$ ipython --no-banner

In [1]: import numpy as np

In [2]: import numpy.linalg as la

In [3]: np.set_printoptions(precision=2, suppress=True, linewidth=160)

In [4]: def rnd(a):
   ...:     return np.round(a, 2) + 0
   ...: 

In [5]: W0 = np.loadtxt("mat.csv", delimiter=",")

In [6]: W0
Out[6]: 
array([[-2.2,  0.8,  0.6, -4. ,  2. ,  0.6,  0.4, -2.3,  0.3, -0.5],
       [ 0.3,  1.3, -0.9, -1.7,  1.1,  0.5,  0.2,  0.5, -1.5, -0.7],
       [-0.3,  0.1, -1.5,  1.2, -1.1, -2. , -0.8,  1.3, -0.5,  1. ],
       [-0.5,  1. , -1.2, -0.1,  1.6,  1. ,  0.5, -0.8, -0.3,  0.4],
       [-1.2,  0.8, -0.3,  0.7,  1.4, -1. ,  0.1, -0.4, -0.1, -0.4],
       [ 0.4,  0.3,  0.7,  1.2, -2.3, -1.6,  0.4, -0.4, -0.9,  1.2],
       [-0.9,  0.6, -0.5,  1.5,  0.3, -0.2, -0.8, -1.5,  0.9, -0.2],
       [ 1.2, -1.2,  1. ,  0.7,  0.8, -0.2, -0.5, -1.3,  1.4,  0.6],
       [ 0.6,  1. ,  1.1,  0.9, -1.4, -0.2, -0.2,  1.3,  0.8,  0.5]])

In [7]: gram = W0.T @ W0

In [8]: rnd(la.svd(W0, compute_uv=False) ** 2)
Out[8]: array([51.94, 16.85, 13.65,  9.47,  4.48,  3.85,  2.19,  1.84,  1.08])

In [9]: la.matrix_rank(gram)
Out[9]: np.int64(9)

In [10]: out = np.array([[-1, 0],
    ...:     [0, -1],
    ...:     [-2, 0],
    ...:     [-2, -2],
    ...:     [-2, 2],
    ...:     [0, -1],
    ...:     [-2, -1],
    ...:     [0, -2],
    ...:     [2, -1],
    ...:     [-2, -1]])

In [11]: rnd(W0 @ out)
Out[11]: 
array([[ 5.8, 15. ],
       [ 0.7,  4.8],
       [ 1.7, -5. ],
       [-2.5,  2.4],
       [-2. ,  2.8],
       [-4.6, -5.6],
       [ 2.1,  0.3],
       [-3.6,  2.7],
       [-0.8, -9.1]])

In [12]: np.vstack([W0, out.T]).shape
Out[12]: (11, 10)

In [13]: rnd(np.einsum("ik,kj->ij", W0, out))
Out[13]: 
array([[ 5.8, 15. ],
       [ 0.7,  4.8],
       [ 1.7, -5. ],
       [-2.5,  2.4],
       [-2. ,  2.8],
       [-4.6, -5.6],
       [ 2.1,  0.3],
       [-3.6,  2.7],
       [-0.8, -9.1]])

In [14]: rnd(np.einsum("ik,kj->ji", W0, out))
Out[14]: 
array([[ 5.8,  0.7,  1.7, -2.5, -2. , -4.6,  2.1, -3.6, -0.8],
       [15. ,  4.8, -5. ,  2.4,  2.8, -5.6,  0.3,  2.7, -9.1]])

In [15]: F = np.load("block16.npy")

In [16]: rnd(F)
Out[16]: 
array([[ 1.  ,  0.  ,  0.  ,  0.  ,  0.  ],
       [ 0.  ,  0.87,  0.5 ,  0.  ,  0.  ],
       [ 0.  , -0.5 ,  0.87,  0.  ,  0.  ],
       [ 0.  ,  0.  ,  0.  ,  1.  ,  0.  ],
       [ 0.  ,  0.  ,  0.  ,  0.  ,  1.  ]])

In [17]: out = np.array([[-2, -9], [-1, 6]])

In [18]: cent = np.kron(out, F)

In [19]: rnd(cent)
Out[19]: 
array([[-2.  ,  0.  ,  0.  ,  0.  ,  0.  , -9.  ,  0.  ,  0.  ,  0.  ,  0.  ],
       [ 0.  , -1.73, -1.  ,  0.  ,  0.  ,  0.  , -7.79, -4.5 ,  0.  ,  0.  ],
       [ 0.  ,  1.  , -1.73,  0.  ,  0.  ,  0.  ,  4.5 , -7.79,  0.  ,  0.  ],
       [ 0.  ,  0.  ,  0.  , -2.  ,  0.  ,  0.  ,  0.  ,  0.  , -9.  ,  0.  ],
       [ 0.  ,  0.  ,  0.  ,  0.  , -2.  ,  0.  ,  0.  ,  0.  ,  0.  , -9.  ],
       [-1.  ,  0.  ,  0.  ,  0.  ,  0.  ,  6.  ,  0.  ,  0.  ,  0.  ,  0.  ],
       [ 0.  , -0.87, -0.5 ,  0.  ,  0.  ,  0.  ,  5.2 ,  3.  ,  0.  ,  0.  ],
       [ 0.  ,  0.5 , -0.87,  0.  ,  0.  ,  0.  , -3.  ,  5.2 ,  0.  ,  0.  ],
       [ 0.  ,  0.  ,  0.  , -1.  ,  0.  ,  0.  ,  0.  ,  0.  ,  6.  ,  0.  ],
       [ 0.  ,  0.  ,  0.  ,  0.  , -1.  ,  0.  ,  0.  ,  0.  ,  0.  ,  6.  ]])

In [20]: cent.shape
Out[20]: (10, 10)

In [21]: P = np.triu(np.array([[3, 5, 3, -3, -3],
    ...:     [-1, -2, -2, 0, -4],
    ...:     [3, -1, -3, -4, 3],
    ...:     [2, -2, 2, 5, 1],
    ...:     [2, -1, 5, -4, 3]]), 1) + np.eye(5)

In [22]: out = P @ F @ la.inv(P)

In [23]: la.matrix_rank(out)
Out[23]: np.int64(5)

In [24]: rnd(np.trace(out)), rnd(np.trace(F))
Out[24]: (np.float64(4.73), np.float64(4.73))

In [25]: rnd(np.poly(out))
Out[25]: array([ 1.  , -4.73,  9.2 , -9.2 ,  4.73, -1.  ])

In [26]: x = np.array([1, -8, 6, 6, 7])

In [27]: F.T @ (F @ x)
Out[27]: array([ 1., -8.,  6.,  6.,  7.])

In [28]: rnd(np.abs(la.eigvals(F)))
Out[28]: array([1., 1., 1., 1., 1.])

In [29]: rnd(la.inv(F))
Out[29]: 
array([[ 1.  ,  0.  ,  0.  ,  0.  ,  0.  ],
       [ 0.  ,  0.87, -0.5 ,  0.  ,  0.  ],
       [ 0.  ,  0.5 ,  0.87,  0.  ,  0.  ],
       [ 0.  ,  0.  ,  0.  ,  1.  ,  0.  ],
       [ 0.  ,  0.  ,  0.  ,  0.  ,  1.  ]])

In [30]: Q = F.astype(float).copy()

In [31]: for j in range(5):
    ...:     Q[:, j] -= Q[:, :j] @ (Q[:, :j].T @ Q[:, j])
    ...:     Q[:, j] /= la.norm(Q[:, j])
    ...: 

In [32]: rnd(Q.T @ Q)
Out[32]: 
array([[1., 0., 0., 0., 0.],
       [0., 1., 0., 0., 0.],
       [0., 0., 1., 0., 0.],
       [0., 0., 0., 1., 0.],
       [0., 0., 0., 0., 1.]])

In [33]: E = np.load("layer8.npy")

In [34]: E
Out[34]: 
array([[ -2,  -2,  -2,  -2,  -2,  -2,  -2,  -2,  -2,  -2],
       [ -2,  -4,  -4,  -4,  -4,  -4,  -4,  -4,  -4,  -4],
       [ -2,  -4,  -6,  -6,  -6,  -6,  -6,  -6,  -6,  -6],
       [ -2,  -4,  -6,  -8,  -8,  -8,  -8,  -8,  -8,  -8],
       [ -2,  -4,  -6,  -8, -10, -10, -10, -10, -10, -10],
       [ -2,  -4,  -6,  -8, -10, -12, -12, -12, -12, -12],
       [ -2,  -4,  -6,  -8, -10, -12, -14, -14, -14, -14],
       [ -2,  -4,  -6,  -8, -10, -12, -14, -16, -16, -16],
       [ -2,  -4,  -6,  -8, -10, -12, -14, -16, -18, -18],
       [ -2,  -4,  -6,  -8, -10, -12, -14, -16, -18, -20]])

In [35]: # equal to its transpose

In [36]: rng = np.random.default_rng(935)

In [37]: idx = rng.permutation(10)

In [38]: idx
Out[38]: array([1, 2, 8, 0, 5, 6, 7, 4, 3, 9])

In [39]: out = E[idx][:, idx]

In [40]: rnd(np.sort(np.abs(la.eigvals(out))))
Out[40]: array([ 0.51,  0.55,  0.62,  0.73,  0.93,  1.29,  2.  ,  3.75, 10.1 , 89.53])

In [41]: np.allclose(out, E)
Out[41]: False

In [42]: np.trace(out)
Out[42]: np.int64(-110)

In [43]: np.diag(out)
Out[43]: array([ -4,  -6, -18,  -2, -12, -14, -16, -10,  -8, -20])

In [44]: def softmax(z):
    ...:     e = np.exp(z - z.max(axis=-1, keepdims=True))
    ...:     return e / e.sum(axis=-1, keepdims=True)
    ...: 

In [45]: rnd(softmax(E[9] + -1))
Out[45]: array([0.86, 0.12, 0.02, 0.  , 0.  , 0.  , 0.  , 0.  , 0.  , 0.  ])

In [46]: rnd(softmax(E[9]))
Out[46]: array([0.86, 0.12, 0.02, 0.  , 0.  , 0.  , 0.  , 0.  , 0.  , 0.  ])

In [47]: rnd(softmax(10 * E[9]))
Out[47]: array([1., 0., 0., 0., 0., 0., 0., 0., 0., 0.])

In [48]: S = E @ E.T / np.sqrt(10)

In [49]: rnd(softmax(S + np.triu(np.full(S.shape, -np.inf), 1)))
Out[49]: 
array([[1., 0., 0., 0., 0., 0., 0., 0., 0., 0.],
       [0., 1., 0., 0., 0., 0., 0., 0., 0., 0.],
       [0., 0., 1., 0., 0., 0., 0., 0., 0., 0.],
       [0., 0., 0., 1., 0., 0., 0., 0., 0., 0.],
       [0., 0., 0., 0., 1., 0., 0., 0., 0., 0.],
       [0., 0., 0., 0., 0., 1., 0., 0., 0., 0.],
       [0., 0., 0., 0., 0., 0., 1., 0., 0., 0.],
       [0., 0., 0., 0., 0., 0., 0., 1., 0., 0.],
       [0., 0., 0., 0., 0., 0., 0., 0., 1., 0.],
       [0., 0., 0., 0., 0., 0., 0., 0., 0., 1.]])

In [50]: rnd(softmax(S)[9] @ E)
Out[50]: array([ -2.,  -4.,  -6.,  -8., -10., -12., -14., -16., -18., -20.])

In [51]: rnd(softmax(S))
Out[51]: 
array([[0.  , 0.  , 0.  , 0.  , 0.  , 0.  , 0.  , 0.02, 0.22, 0.77],
       [0.  , 0.  , 0.  , 0.  , 0.  , 0.  , 0.  , 0.  , 0.07, 0.93],
       [0.  , 0.  , 0.  , 0.  , 0.  , 0.  , 0.  , 0.  , 0.02, 0.98],
       [0.  , 0.  , 0.  , 0.  , 0.  , 0.  , 0.  , 0.  , 0.01, 0.99],
       [0.  , 0.  , 0.  , 0.  , 0.  , 0.  , 0.  , 0.  , 0.  , 1.  ],
       [0.  , 0.  , 0.  , 0.  , 0.  , 0.  , 0.  , 0.  , 0.  , 1.  ],
       [0.  , 0.  , 0.  , 0.  , 0.  , 0.  , 0.  , 0.  , 0.  , 1.  ],
       [0.  , 0.  , 0.  , 0.  , 0.  , 0.  , 0.  , 0.  , 0.  , 1.  ],
       [0.  , 0.  , 0.  , 0.  , 0.  , 0.  , 0.  , 0.  , 0.  , 1.  ],
       [0.  , 0.  , 0.  , 0.  , 0.  , 0.  , 0.  , 0.  , 0.  , 1.  ]])

In [52]: softmax(S).round(6).argmax(axis=1)
Out[52]: array([9, 9, 9, 9, 9, 9, 9, 9, 9, 9])

In [53]: np.all(la.eigvalsh(E) > 0)
Out[53]: np.False_

In [54]: [round(float(la.det(E[:i, :i])), 2) + 0 for i in range(1, 11)]
Out[54]: [-2.0, 4.0, -8.0, 16.0, -32.0, 64.0, -128.0, 256.0, -512.0, 1024.0]

In [55]: rnd(la.eigvalsh(E).min())
Out[55]: np.float64(-89.53)

In [56]: Q, r_ = la.qr(E)

In [57]: np.trace(Q @ Q.T)
Out[57]: np.float64(10.0)

In [58]: Q.shape, r_.shape
Out[58]: ((10, 10), (10, 10))

In [59]: rnd(abs(r_[0, 0])), rnd(la.norm(E[:, 0]))
Out[59]: (np.float64(6.32), np.float64(6.32))

In [60]: rnd(la.norm(W0))
Out[60]: np.float64(10.26)

In [61]: W0.shape
Out[61]: (9, 10)

In [62]: np.abs(W0).max()
Out[62]: np.float64(4.0)

In [63]: rnd(W0.sum(axis=0))
Out[63]: array([-2.6,  4.7, -1. ,  0.4,  2.4, -3.1, -0.7, -3.6,  0.1,  1.9])

In [64]: la.matrix_rank(W0)
Out[64]: np.int64(9)

In [65]: np.count_nonzero(W0)
Out[65]: np.int64(90)

In [66]: mat = np.loadtxt("run6.csv", delimiter=",")

In [67]: mat
Out[67]: 
array([[-4.,  0.,  0.,  0.,  0.,  0.,  0.,  0.,  0.,  0.,  0.,  0.,  0.],
       [ 0.,  1.,  0.,  0.,  0.,  0.,  0.,  0.,  0.,  0.,  0.,  0.,  0.],
       [ 0.,  0., -9.,  0.,  0.,  0.,  0.,  0.,  0.,  0.,  0.,  0.,  0.],
       [ 0.,  0.,  0.,  5.,  0.,  0.,  0.,  0.,  0.,  0.,  0.,  0.,  0.],
       [ 0.,  0.,  0.,  0., -1.,  0.,  0.,  0.,  0.,  0.,  0.,  0.,  0.],
       [ 0.,  0.,  0.,  0.,  0.,  2.,  0.,  0.,  0.,  0.,  0.,  0.,  0.],
       [ 0.,  0.,  0.,  0.,  0.,  0., -2.,  0.,  0.,  0.,  0.,  0.,  0.],
       [ 0.,  0.,  0.,  0.,  0.,  0.,  0.,  3.,  0.,  0.,  0.,  0.,  0.],
       [ 0.,  0.,  0.,  0.,  0.,  0.,  0.,  0.,  1.,  0.,  0.,  0.,  0.],
       [ 0.,  0.,  0.,  0.,  0.,  0.,  0.,  0.,  0.,  7.,  0.,  0.,  0.],
       [ 0.,  0.,  0.,  0.,  0.,  0.,  0.,  0.,  0.,  0.,  6.,  0.,  0.],
       [ 0.,  0.,  0.,  0.,  0.,  0.,  0.,  0.,  0.,  0.,  0.,  5.,  0.],
       [ 0.,  0.,  0.,  0.,  0.,  0.,  0.,  0.,  0.,  0.,  0.,  0.,  4.]])

In [68]: rnd(la.svd(mat, compute_uv=False))
Out[68]: array([9., 7., 6., 5., 5., 4., 4., 3., 2., 2., 1., 1., 1.])

In [69]: idx = rng.permutation(13)

In [70]: idx
Out[70]: array([12,  2,  4,  7, 11, 10,  0,  8,  9,  3,  6,  1,  5])

In [71]: out = mat[idx][:, idx]

In [72]: np.allclose(out, mat)
Out[72]: False

In [73]: np.diag(out)
Out[73]: array([ 4., -9., -1.,  3.,  5.,  6., -4.,  1.,  7.,  5., -2.,  1.,  2.])

In [74]: x = np.array([2, 0, 2, 2, 0, -2, 0, -2, 0, 2, 1, 0, 1])

In [75]: mat @ (2 * x)
Out[75]: array([-16.,   0., -36.,  20.,   0.,  -8.,   0., -12.,   0.,  28.,  12.,   0.,   8.])

In [76]: mat @ np.eye(13)[5]
Out[76]: array([0., 0., 0., 0., 0., 2., 0., 0., 0., 0., 0., 0., 0.])

In [77]: np.sign((mat @ x).round(6))
Out[77]: array([-1.,  0., -1.,  1.,  0., -1.,  0., -1.,  0.,  1.,  1.,  0.,  1.])

In [78]: la.norm(mat @ x) <= la.norm(mat, 2) * la.norm(x) + 1e-9
Out[78]: np.True_

In [79]: mat @ np.ones(13)
Out[79]: array([-4.,  1., -9.,  5., -1.,  2., -2.,  3.,  1.,  7.,  6.,  5.,  4.])

In [80]: (mat * x).sum(axis=1)
Out[80]: array([ -8.,   0., -18.,  10.,   0.,  -4.,   0.,  -6.,   0.,  14.,   6.,   0.,   4.])
